In [1]: import numpy as np

In [2]: import numpy.linalg as la

In [3]: np.set_printoptions(precision=2, suppress=True, linewidth=160)

In [4]: def rd(a):
   ...:     return np.round(a, 2) + 0
   ...: 

In [5]: J = np.array([[0, 3, 2, 2], [0, 0, 0, 3], [0, 0, 0, 1], [0, 0, 0, 0]])

In [6]: J
Out[6]: 
array([[0, 3, 2, 2],
       [0, 0, 0, 3],
       [0, 0, 0, 1],
       [0, 0, 0, 0]])

In [7]: la.cond(J) > 100
Out[7]: np.True_

In [8]: la.matrix_rank(J, rtol=0.1)
Out[8]: np.int64(2)

In [9]: rd(np.trace(la.pinv(J) @ J))
Out[9]: np.float64(2.0)

In [10]: np.unique(J.round(6), axis=0).shape
Out[10]: (4, 4)

In [11]: np.allclose(J[:-1].T @ la.lstsq(J[:-1].T, J[-1])[0], J[-1])
Out[11]: True

In [12]: rd(J @ la.pinv(J) @ J)
Out[12]: 
array([[0., 3., 2., 2.],
       [0., 0., 0., 3.],
       [0., 0., 0., 1.],
       [0., 0., 0., 0.]])

In [13]: left, sigma, VT = la.svd(J)

In [14]: np.argmax(sigma[:-1] / (sigma[1:] + 1e-6)) + 1
Out[14]: np.int64(2)

In [15]: Y = left[:, :2] @ np.diag(sigma[:2]) @ VT[:2]

In [16]: la.matrix_rank(Y)
Out[16]: np.int64(2)

In [17]: la.matrix_rank(J, rtol=0.05)
Out[17]: np.int64(2)

In [18]: rd(la.norm(J - Y) / la.norm(J))
Out[18]: np.float64(0.0)

In [19]: rk = la.matrix_rank(J)

In [20]: rk
Out[20]: np.int64(2)

In [21]: null = la.svd(J)[2][rk:].T

In [22]: np.allclose(J @ null, 0)
Out[22]: True

In [23]: la.matrix_rank(J.T @ J), la.matrix_rank(J @ J.T)
Out[23]: (np.int64(2), np.int64(2))

In [24]: rd(null @ null.T)
Out[24]: 
array([[ 1.  ,  0.  ,  0.  ,  0.  ],
       [ 0.  ,  0.31, -0.46,  0.  ],
       [ 0.  , -0.46,  0.69,  0.  ],
       [ 0.  ,  0.  ,  0.  ,  0.  ]])

In [25]: [int(la.matrix_rank(J[:i])) for i in range(1, len(J) + 1)]
Out[25]: [1, 2, 2, 2]

In [26]: [int(la.matrix_rank(J[:, :j + 1])) for j in range(4)]
Out[26]: [0, 1, 1, 2]

In [27]: A = np.array([[-0.72, 0.81, -2.07, -1.8],
    ...:     [-1.44, 0.08, -2.6, -1.62],
    ...:     [1.12, 0.84, 1.12, 0.1]])

In [28]: # rank 2

In [29]: left, sigma, VT = la.svd(A)

In [30]: evecs = VT[:(sigma > 1e-8).sum()]

In [31]: rng = np.random.default_rng(2873)

In [32]: x = A[1] + -3 * A[2] + rng.integers(2) * np.eye(4)[0]

In [33]: rd(x)
Out[33]: array([-3.8 , -2.44, -5.96, -1.92])

In [34]: rd(evecs.T @ evecs)
Out[34]: 
array([[ 0.39,  0.34,  0.36, -0.02],
       [ 0.34,  0.56,  0.03, -0.37],
       [ 0.36,  0.03,  0.59,  0.34],
       [-0.02, -0.37,  0.34,  0.45]])

In [35]: rd(la.norm(x - evecs.T @ evecs @ x))
Out[35]: np.float64(0.78)

In [36]: np.allclose(evecs.T @ evecs @ x, x)
Out[36]: False

In [37]: rk = la.matrix_rank(A)

In [38]: rk
Out[38]: np.int64(2)

In [39]: null = la.svd(A)[2][rk:].T

In [40]: null.shape
Out[40]: (4, 2)

In [41]: [int(la.matrix_rank(A[:i])) for i in range(1, len(A) + 1)]
Out[41]: [1, 2, 2]

In [42]: [int(la.matrix_rank(A[:, :j + 1])) for j in range(4)]
Out[42]: [1, 2, 2, 2]

In [43]: [int(la.matrix_rank(np.delete(A, i, axis=0))) for i in range(3)]
Out[43]: [2, 2, 2]

In [44]: np.allclose(A @ null, 0)
Out[44]: True

In [45]: rd(A @ null)
Out[45]: 
array([[0., 0.],
       [0., 0.],
       [0., 0.]])

In [46]: Y = np.array([[1, 5, 1, 0], [5, 3, 1, 5], [3, 5, 1, 3]])

In [47]: E = Y.T @ Y

In [48]: E
Out[48]: 
array([[35, 35,  9, 34],
       [35, 59, 13, 30],
       [ 9, 13,  3,  8],
       [34, 30,  8, 34]])

In [49]: # null space of dimension 1

In [50]: left, sigma, VT = la.svd(E)

In [51]: evecs = VT[:(sigma > 1e-8).sum()]

In [52]: x = E[1] + 3 * E[3] + rng.integers(2) * np.eye(4)[2]

In [53]: x
Out[53]: array([137., 149.,  37., 132.])

In [54]: np.allclose(evecs.T @ evecs @ x, x)
Out[54]: True

In [55]: la.matrix_rank(np.vstack([E, x]))
Out[55]: np.int64(3)

In [56]: rd(np.diag(evecs.T @ evecs))
Out[56]: array([0.88, 0.99, 0.18, 0.95])

In [57]: hat = np.triu(np.array([[2, 0, 1, -2], [1, -2, 2, 0], [1, -2, -1, 0], [2, 0, -2, 1]]), 1) + np.eye(4)

In [58]: Y = hat @ E @ la.inv(hat)

In [59]: Y
Out[59]: 
array([[ -24.,  -12.,   44.,  -74.],
       [  53.,   85., -204.,  152.],
       [   9.,   13.,  -32.,   26.],
       [  34.,   30.,  -86.,  102.]])

In [60]: hat @ E - E @ hat
Out[60]: 
array([[ -59.,  -47., -118.,   10.],
       [  18.,   26., -147.,   86.],
       [   0.,    0.,  -35.,   18.],
       [   0.,    0.,  -94.,   68.]])

In [61]: rd(np.poly(Y))
Out[61]: array([   1., -131., 2050., -312.,    0.])

In [62]: rd(la.det(Y))
Out[62]: np.float64(0.0)

In [63]: rk = la.matrix_rank(Y)

In [64]: rk
Out[64]: np.int64(3)

In [65]: null = la.svd(Y)[2][rk:].T

In [66]: rd(null @ null.T)
Out[66]: 
array([[0.  , 0.05, 0.03, 0.01],
       [0.05, 0.77, 0.41, 0.1 ],
       [0.03, 0.41, 0.22, 0.05],
       [0.01, 0.1 , 0.05, 0.01]])

In [67]: [int(la.matrix_rank(Y[:, :j + 1])) for j in range(4)]
Out[67]: [1, 2, 3, 3]

In [68]: evals, evecs = la.eigh(E)

In [69]: evals.sum(), np.trace(E)
Out[69]: (np.float64(131.0), np.int64(131))

In [70]: rd(la.svd(E, compute_uv=False))
Out[70]: array([112.86,  17.99,   0.15,   0.  ])

In [71]: (evals > 1e-8).sum(), (evals < -1e-8).sum()
Out[71]: (np.int64(3), np.int64(0))

In [72]: rd(evecs.T @ evecs)
Out[72]: 
array([[1., 0., 0., 0.],
       [0., 1., 0., 0.],
       [0., 0., 1., 0.],
       [0., 0., 0., 1.]])

In [73]: X = np.load("layer3.npy")

In [74]: X
Out[74]: 
array([[ 1,  1,  1,  1, -1, -1, -1, -1],
       [ 1, -1,  1, -1, -1,  1, -1,  1],
       [ 1,  1,  1,  1,  1,  1,  1,  1]])

In [75]: # column 2 repeats column 0

In [76]: th = np.radians(36)

In [77]: R = np.eye(8)

In [78]: R[4, 4] = R[3, 3] = np.cos(th)

In [79]: R[4, 3], R[3, 4] = -np.sin(th), np.sin(th)

In [80]: rd(R)
Out[80]: 
array([[ 1.  ,  0.  ,  0.  ,  0.  ,  0.  ,  0.  ,  0.  ,  0.  ],
       [ 0.  ,  1.  ,  0.  ,  0.  ,  0.  ,  0.  ,  0.  ,  0.  ],
       [ 0.  ,  0.  ,  1.  ,  0.  ,  0.  ,  0.  ,  0.  ,  0.  ],
       [ 0.  ,  0.  ,  0.  ,  0.81,  0.59,  0.  ,  0.  ,  0.  ],
       [ 0.  ,  0.  ,  0.  , -0.59,  0.81,  0.  ,  0.  ,  0.  ],
       [ 0.  ,  0.  ,  0.  ,  0.  ,  0.  ,  1.  ,  0.  ,  0.  ],
       [ 0.  ,  0.  ,  0.  ,  0.  ,  0.  ,  0.  ,  1.  ,  0.  ],
       [ 0.  ,  0.  ,  0.  ,  0.  ,  0.  ,  0.  ,  0.  ,  1.  ]])

In [81]: Y = X @ R.T

In [82]: rd(Y)
Out[82]: 
array([[ 1.  ,  1.  ,  1.  ,  0.22, -1.4 , -1.  , -1.  , -1.  ],
       [ 1.  , -1.  ,  1.  , -1.4 , -0.22,  1.  , -1.  ,  1.  ],
       [ 1.  ,  1.  ,  1.  ,  1.4 ,  0.22,  1.  ,  1.  ,  1.  ]])

In [83]: rd(la.svd(X, compute_uv=False)), rd(la.svd(Y, compute_uv=False))
Out[83]: (array([2.83, 2.83, 2.83]), array([2.83, 2.83, 2.83]))

In [84]: rd(np.abs(Y - X).max(axis=0))
Out[84]: array([0.  , 0.  , 0.  , 0.78, 0.78, 0.  , 0.  , 0.  ])

In [85]: u, r1 = Y[0], Y[2]

In [86]: u @ u
Out[86]: np.float64(8.0)

In [87]: p = (u @ r1) / (u @ u) * u

In [88]: (r1 - p) @ u
Out[88]: np.float64(0.0)

In [89]: p
Out[89]: array([ 0.,  0.,  0.,  0., -0., -0., -0., -0.])

In [90]: rd(la.norm(u + r1) ** 2 + la.norm(u - r1) ** 2)
Out[90]: np.float64(32.0)

In [91]: blk = np.stack([X, -3 * X, X[::-1]])

In [92]: (blk @ X.T).shape
Out[92]: (3, 3, 3)

In [93]: rd(la.norm(blk, axis=(1, 2)))
Out[93]: array([ 4.9, 14.7,  4.9])

In [94]: np.einsum("bij,cij->bc", blk, blk)
Out[94]: 
array([[ 24, -72,   8],
       [-72, 216, -24],
       [  8, -24,  24]])

In [95]: la.matrix_rank(blk.reshape(3, -1))
Out[95]: np.int64(2)

In [96]: Y = X + rng.integers(-2, 3, (3, 1)) @ rng.integers(-2, 3, (1, 8))

In [97]: Y
Out[97]: 
array([[-1,  1,  5,  5,  3,  3, -3, -1],
       [ 3, -1, -3, -5, -5, -3,  1,  1],
       [ 1,  1,  1,  1,  1,  1,  1,  1]])

In [98]: rd(la.svd(Y - X, compute_uv=False))
Out[98]: array([12.,  0.,  0.])

In [99]: cov = X.T @ X

In [100]: np.diag(cov)
Out[100]: array([3, 3, 3, 3, 3, 3, 3, 3])

In [101]: rd(la.eigvalsh(cov)[::-1])
Out[101]: array([8., 8., 8., 0., 0., 0., 0., 0.])

In [102]: np.trace(cov), (X ** 2).sum()
Out[102]: (np.int64(24), np.int64(24))

In [103]: M = np.load("w.npy")

In [104]: M
Out[104]: 
array([[ 0.,  1., -1.,  2.],
       [ 0.,  1.,  1.,  2.],
       [ 0.,  2., -1.,  0.],
       [ 0.,  2., -1., -2.]])

In [105]: th = np.radians(90)

In [106]: R = np.eye(4)

In [107]: R[2, 2] = R[0, 0] = np.cos(th)

In [108]: R[2, 0], R[0, 2] = -np.sin(th), np.sin(th)

In [109]: rd(R)
Out[109]: 
array([[ 0.,  0.,  1.,  0.],
       [ 0.,  1.,  0.,  0.],
       [-1.,  0.,  0.,  0.],
       [ 0.,  0.,  0.,  1.]])

In [110]: Y = E @ R.T

In [111]: np.allclose(la.norm(E, axis=1), la.norm(Y, axis=1))
Out[111]: True

In [112]: rd(Y)
Out[112]: 
array([[  9.,  35., -35.,  34.],
       [ 13.,  59., -35.,  30.],
       [  3.,  13.,  -9.,   8.],
       [  8.,  30., -34.,  34.]])

In [113]: m1 = np.loadtxt("out18.csv", delimiter=",")

In [114]: rd(m1)
Out[114]: 
array([[-0.25,  0.2 , -0.42,  0.85],
       [ 0.39, -0.32,  0.68,  0.53],
       [ 0.29, -0.79, -0.54,  0.  ],
       [ 0.84,  0.49, -0.25,  0.  ]])

In [115]: # orthonormal columns

In [116]: x = np.array([0, 0, 2, 3])

In [117]: rd(np.sort(np.abs(np.degrees(np.angle(la.eigvals(m1))))))
Out[117]: array([  0.  , 123.68, 123.68, 180.  ])

In [118]: rd(la.pinv(m1))
Out[118]: 
array([[-0.25,  0.39,  0.29,  0.84],
       [ 0.2 , -0.32, -0.79,  0.49],
       [-0.42,  0.68, -0.54, -0.25],
       [ 0.85,  0.53,  0.  ,  0.  ]])

In [119]: rd(la.norm(m1, axis=0))
Out[119]: array([1., 1., 1., 1.])

In [120]: rd(m1[:, 1] @ m1[:, 2])
Out[120]: np.float64(0.0)

In [121]: O, evecs = la.qr(m1[:, :1])[0], la.qr(m1[:, 1:])[0]

In [122]: sigma = la.svd(O.T @ evecs, compute_uv=False)

In [123]: (sigma > 0.9).sum()
Out[123]: np.int64(0)

In [124]: rd(sigma)
Out[124]: array([0.])

In [125]: mat = np.array([[3.05, 2.0, 0.0, 3.0],
     ...:     [0.0, 1.05, 0.0, 1.0],
     ...:     [3.0, 3.0, 2.05, 1.0],
     ...:     [3.0, 2.0, 0.0, 3.05]])

In [126]: la.norm(mat, axis=1).argmax()
Out[126]: np.int64(2)

In [127]: mat[2] @ mat[3]
Out[127]: np.float64(18.05)

In [128]: rd(la.norm(mat, "nuc"))
Out[128]: np.float64(11.39)

In [129]: rd(la.norm(mat, 1)), rd(la.norm(mat, np.inf))
Out[129]: (np.float64(9.05), np.float64(9.05))

In [130]: left, sigma, VT = la.svd(mat, full_matrices=False)

In [131]: left.shape, sigma.shape, VT.shape
Out[131]: ((4, 4), (4,), (4, 4))

In [132]: rd(left.T @ left)
Out[132]: 
array([[1., 0., 0., 0.],
       [0., 1., 0., 0.],
       [0., 0., 1., 0.],
       [0., 0., 0., 1.]])

In [133]: rd(np.abs(VT[0]))
Out[133]: array([0.65, 0.52, 0.14, 0.53])

In [134]: rd(VT @ VT.T)
Out[134]: 
array([[1., 0., 0., 0.],
       [0., 1., 0., 0.],
       [0., 0., 1., 0.],
       [0., 0., 0., 1.]])

In [135]: np.abs(left[:, 0]).round(6).argmax()
Out[135]: np.int64(0)

In [136]: rd(sigma)
Out[136]: array([7.92, 2.49, 0.95, 0.02])

In [137]: (sigma > 1e-8).sum()
Out[137]: np.int64(4)
